>>> import numpy as np
>>> np.set_printoptions(precision=2, suppress=True, linewidth=120, legacy="1.25")
>>> B = np.array([[-2, -2, -2, 1, 3, 2, 2],
...     [-1, 1, 1, 1, 1, 1, 2],
...     [2, -1, 0, 2, -1, 3, 2],
...     [-1, -2, 3, 3, -1, -3, 0],
...     [3, 1, -2, 2, 1, -2, -3],
...     [2, -3, 3, 0, -1, 3, -1],
...     [-1, 3, -1, -3, -1, -1, -3]])
>>> m1 = B - B.T
>>> print(m1)
[[ 0 -1 -4  2  0  0  3]
 [ 1  0  2  3  0  4 -1]
 [ 4 -2  0 -1  1  0  3]
 [-2 -3  1  0 -3 -3  3]
 [ 0  0 -1  3  0 -1 -2]
 [ 0 -4  0  3  1  0  0]
 [-3  1 -3 -3  2  0  0]]
>>> B = m1 / np.sqrt((m1 ** 2).mean(axis=1, keepdims=True))
>>> print(np.linalg.norm(B, axis=1))
[2.65 2.65 2.65 2.65 2.65 2.65 2.65]
>>> print(np.linalg.matrix_rank(m1 - m1.mean(axis=1, keepdims=True)))
6
>>> print(B[4])
[ 0.    0.   -0.68  2.05  0.   -0.68 -1.37]
>>> rng = np.random.default_rng(45)
>>> idx = rng.permutation(7)
>>> print(idx)
[2 6 5 0 1 3 4]
>>> B = m1[idx][:, idx]
>>> print(np.diag(B))
[0 0 0 0 0 0 0]
>>> print(np.trace(B))
0
>>> print(B)
[[ 0  3  0  4 -2 -1  1]
 [-3  0  0 -3  1 -3  2]
 [ 0  0  0  0 -4  3  1]
 [-4  3  0  0 -1  2  0]
 [ 2 -1  4  1  0  3  0]
 [ 1  3 -3 -2 -3  0 -3]
 [-1 -2 -1  0  0  3  0]]
>>> print(np.allclose(B, m1))
False
>>> mat = np.loadtxt("test10.csv", delimiter=",")
>>> print(mat)
[[ 9.  3.  0.  0.  0.  0.  0.  0.  0.  0.  0.  0.  0.  0.  0.  0.]
 [ 3.  2.  3.  0.  0.  0.  0.  0.  0.  0.  0.  0.  0.  0.  0.  0.]
 [ 0.  3. -9.  3.  0.  0.  0.  0.  0.  0.  0.  0.  0.  0.  0.  0.]
 [ 0.  0.  3. -8.  3.  0.  0.  0.  0.  0.  0.  0.  0.  0.  0.  0.]
 [ 0.  0.  0.  3. -9.  3.  0.  0.  0.  0.  0.  0.  0.  0.  0.  0.]
 [ 0.  0.  0.  0.  3. -6.  3.  0.  0.  0.  0.  0.  0.  0.  0.  0.]
 [ 0.  0.  0.  0.  0.  3. -9.  3.  0.  0.  0.  0.  0.  0.  0.  0.]
 [ 0.  0.  0.  0.  0.  0.  3. -3.  3.  0.  0.  0.  0.  0.  0.  0.]
 [ 0.  0.  0.  0.  0.  0.  0.  3.  4.  3.  0.  0.  0.  0.  0.  0.]
 [ 0.  0.  0.  0.  0.  0.  0.  0.  3.  5.  3.  0.  0.  0.  0.  0.]
 [ 0.  0.  0.  0.  0.  0.  0.  0.  0.  3. -1.  3.  0.  0.  0.  0.]
 [ 0.  0.  0.  0.  0.  0.  0.  0.  0.  0.  3. -6.  3.  0.  0.  0.]
 [ 0.  0.  0.  0.  0.  0.  0.  0.  0.  0.  0.  3. -9.  3.  0.  0.]
 [ 0.  0.  0.  0.  0.  0.  0.  0.  0.  0.  0.  0.  3.  1.  3.  0.]
 [ 0.  0.  0.  0.  0.  0.  0.  0.  0.  0.  0.  0.  0.  3. -7.  3.]
 [ 0.  0.  0.  0.  0.  0.  0.  0.  0.  0.  0.  0.  0.  0.  3. -2.]]
>>> # symmetric
>>> vals, V = np.linalg.eigh(mat)
>>> x0 = np.array([0, 3, 8, 0, 0, 3, 5, 7, 5, 1, 7, 9, 5, 4, 7, 4])
>>> print((np.sign(V[:, -1].round(6)) == np.sign(V[0, -1].round(6))).astype(int))
[1 1 1 1 1 1 1 1 1 1 1 0 0 0 0 0]
>>> print(np.abs(mat).sum(axis=1).max(), np.round(np.abs(vals).max(), 2))
15.0 13.54
>>> print(np.round(np.linalg.eigvalsh(mat).min(), 2))
-13.54
>>> B = np.linalg.inv(mat)
>>> print(np.round(np.linalg.slogdet(mat)[0], 2))
-1.0
>>> print(np.allclose(B, mat.T))
False
>>> print(round(float(np.linalg.cond(mat)), 2))
20.77
>>> Q, Rm = np.linalg.qr(mat)
>>> print(np.allclose(Rm.T @ Rm, mat.T @ mat))
True
>>> print(np.allclose(mat, mat.T))
True
>>> print(round(float(np.abs(np.linalg.eigvals(mat)).max()), 2))
13.54
>>> np.linalg.determinant(mat)
Traceback (most recent call last):
  File "<python-input-33>", line 1, in <module>
    np.linalg.determinant(mat)
    ^^^^^^^^^^^^^^^^^^^^^
AttributeError: module 'numpy.linalg' has no attribute 'determinant'
>>> print(np.allclose(mat @ mat.T, mat.T @ mat))
True
>>> J = np.loadtxt("a.csv", delimiter=",")
>>> print(J)
[[-8.  0.  1.  1.  0. -9.  0. -7.  0.  0.  6.  0.  0.]
 [ 0.  2.  0.  0. -2.  0. -6.  0.  0. -5.  0.  0.  0.]
 [-5.  0.  3.  2.  0. -3.  0. -4. -7.  0.  4.  0.  0.]
 [ 7.  0. -3. -5.  0. -1.  0.  5. -1.  0. -6.  0.  0.]
 [ 0.  1.  0.  0.  4.  0.  0.  0.  0.  5.  0.  0.  0.]
 [ 3.  0.  6.  9.  0. -8.  0.  1. -1.  0.  0.  0.  0.]
 [ 0. -3.  0.  0. -3.  0.  3.  0.  0. -5.  0.  0.  0.]
 [ 9.  0.  8. -8.  0.  6.  0.  1.  7.  0. -8.  0.  0.]
 [ 6.  0. -3.  2.  0. -4.  0. -3.  6.  0.  3.  0.  0.]
 [ 0.  9.  0.  0. -4.  0.  7.  0.  0. -3.  0.  0.  0.]
 [ 8.  0. -4.  1.  0. -8.  0. -2. -6.  0.  1.  0.  0.]
 [ 0.  0.  0.  0.  0.  0.  0.  0.  0.  0.  0. -5. -1.]
 [ 0.  0.  0.  0.  0.  0.  0.  0.  0.  0.  0. -4.  4.]]
>>> print(np.sort(np.linalg.eigvals(J).real))
[-7.27 -6.34 -6.34 -5.42 -1.39 -1.19 -1.19  0.31  0.31  1.17  4.42  7.2  10.73]
>>> x0 = np.array([5, -5, -1, -2, -4, 5, 3, -1, 4, -5, -4, 3, -5])
>>> target = J @ x0
>>> beta, lr = np.zeros(13), 1 / np.linalg.norm(J, 2) ** 2
>>> for i in range(50):
...     beta -= lr * J.T @ (J @ beta - target)
...     if i % 10 == 0: print(i, round(np.linalg.norm(J @ beta - target), 2))
... 
0 78.35
10 28.74
20 14.96
30 9.35
40 6.71
>>> print(beta)
[ 5.23 -4.88 -0.39 -2.89 -3.61  4.7   3.    0.58  4.09 -5.24 -2.17  3.37 -3.68]
>>> M = np.loadtxt("case3.csv", delimiter=",")
>>> print(M)
[[-1.67  1.06 -1.44  0.35  0.26]
 [-1.65 -4.36 -1.17 -1.36 -0.81]
 [ 0.71  1.88  2.48 -1.8  -1.73]
 [-1.12 -3.22  1.21  0.04 -0.22]
 [-0.55  0.87 -1.29 -0.03 -0.02]
 [ 0.47 -0.91 -1.33  2.54  0.78]
 [ 0.67  0.38  0.63 -2.51  0.61]
 [ 1.35 -2.12 -0.29 -1.25 -1.1 ]
 [ 0.59 -4.14 -0.2  -2.33 -0.47]
 [-0.47  0.13 -0.18 -0.01  0.47]
 [ 0.2  -0.42 -0.71 -2.01  1.09]
 [ 0.91 -3.44 -0.35  0.85 -0.82]
 [ 1.52 -1.74  2.44 -1.56 -0.82]
 [-2.38 -2.27 -0.82  0.6   1.35]
 [ 3.23  3.72  0.48  1.55 -0.9 ]]
>>> B = np.c_[M[:, :3] @ np.array([[2, 2, 3], [1, 0, 1], [0, 3, 2]]), np.array([-2, 2, -8, -3, -8, 1, 6, 6, 9, 7, -6, 1, 7, 8, 8])]
>>> print(B)
[[ -2.28  -7.66  -6.83  -2.  ]
 [ -7.66  -6.81 -11.65   2.  ]
 [  3.3    8.86   8.97  -8.  ]
 [ -5.46   1.39  -4.16  -3.  ]
 [ -0.23  -4.97  -3.36  -8.  ]
 [  0.03  -3.05  -2.16   1.  ]
 [  1.72   3.23   3.65   6.  ]
 [  0.58   1.83   1.35   6.  ]
 [ -2.96   0.58  -2.77   9.  ]
 [ -0.81  -1.48  -1.64   7.  ]
 [ -0.02  -1.73  -1.24  -6.  ]
 [ -1.62   0.77  -1.41   1.  ]
 [  1.3   10.36   7.7    7.  ]
 [ -7.03  -7.22 -11.05   8.  ]
 [ 10.18   7.9   14.37   8.  ]]
>>> print(np.linalg.matrix_rank(B))
4
>>> print(np.round(np.linalg.norm(B - M @ np.linalg.lstsq(M, B)[0], axis=0), 2) + 0)
[ 0.    0.    0.   19.56]
>>> print(np.linalg.norm(np.linalg.qr(M)[0].T @ B, axis=0) ** 2 / ((B ** 2).sum(axis=0) + 1e-12))
[1.   1.   1.   0.32]
